$ ipython --no-banner

In [1]: import numpy as np

In [2]: import numpy.linalg as la

In [3]: np.set_printoptions(precision=1, suppress=True, linewidth=200, floatmode="fixed")

In [4]: K = np.load("data.npy")

In [5]: print(K)
[[-1.0  0.0  0.0  0.0  0.0 -2.0  0.0 -2.0 -2.0  0.0 -2.0  0.0  0.0  0.0  0.0]
 [ 0.0 -1.0  0.0  0.0 -2.0  0.0 -2.0  0.0  0.0 -2.0  0.0  0.0  0.0 -2.0 -2.0]
 [ 0.0  0.0 -1.0 -2.0  0.0  0.0  0.0  0.0  0.0  0.0  0.0 -2.0 -2.0  0.0  0.0]
 [ 0.0  0.0 -2.0 -1.0  0.0  0.0  0.0  0.0  0.0  0.0  0.0 -2.0 -2.0  0.0  0.0]
 [ 0.0 -2.0  0.0  0.0 -1.0  0.0 -2.0  0.0  0.0 -2.0  0.0  0.0  0.0 -2.0 -2.0]
 [-2.0  0.0  0.0  0.0  0.0 -1.0  0.0 -2.0 -2.0  0.0 -2.0  0.0  0.0  0.0  0.0]
 [ 0.0 -2.0  0.0  0.0 -2.0  0.0 -1.0  0.0  0.0 -2.0  0.0  0.0  0.0 -2.0 -2.0]
 [-2.0  0.0  0.0  0.0  0.0 -2.0  0.0 -1.0 -2.0  0.0 -2.0  0.0  0.0  0.0  0.0]
 [-2.0  0.0  0.0  0.0  0.0 -2.0  0.0 -2.0 -1.0  0.0 -2.0  0.0  0.0  0.0  0.0]
 [ 0.0 -2.0  0.0  0.0 -2.0  0.0 -2.0  0.0  0.0 -1.0  0.0  0.0  0.0 -2.0 -2.0]
 [-2.0  0.0  0.0  0.0  0.0 -2.0  0.0 -2.0 -2.0  0.0 -1.0  0.0  0.0  0.0  0.0]
 [ 0.0  0.0 -2.0 -2.0  0.0  0.0  0.0  0.0  0.0  0.0  0.0 -1.0 -2.0  0.0  0.0]
 [ 0.0  0.0 -2.0 -2.0  0.0  0.0  0.0  0.0  0.0  0.0  0.0 -2.0 -1.0  0.0  0.0]
 [ 0.0 -2.0  0.0  0.0 -2.0  0.0 -2.0  0.0  0.0 -2.0  0.0  0.0  0.0 -1.0 -2.0]
 [ 0.0 -2.0  0.0  0.0 -2.0  0.0 -2.0  0.0  0.0 -2.0  0.0  0.0  0.0 -2.0 -1.0]]

In [6]: print(round(la.eigvalsh(K).min(), 1))
-11.0
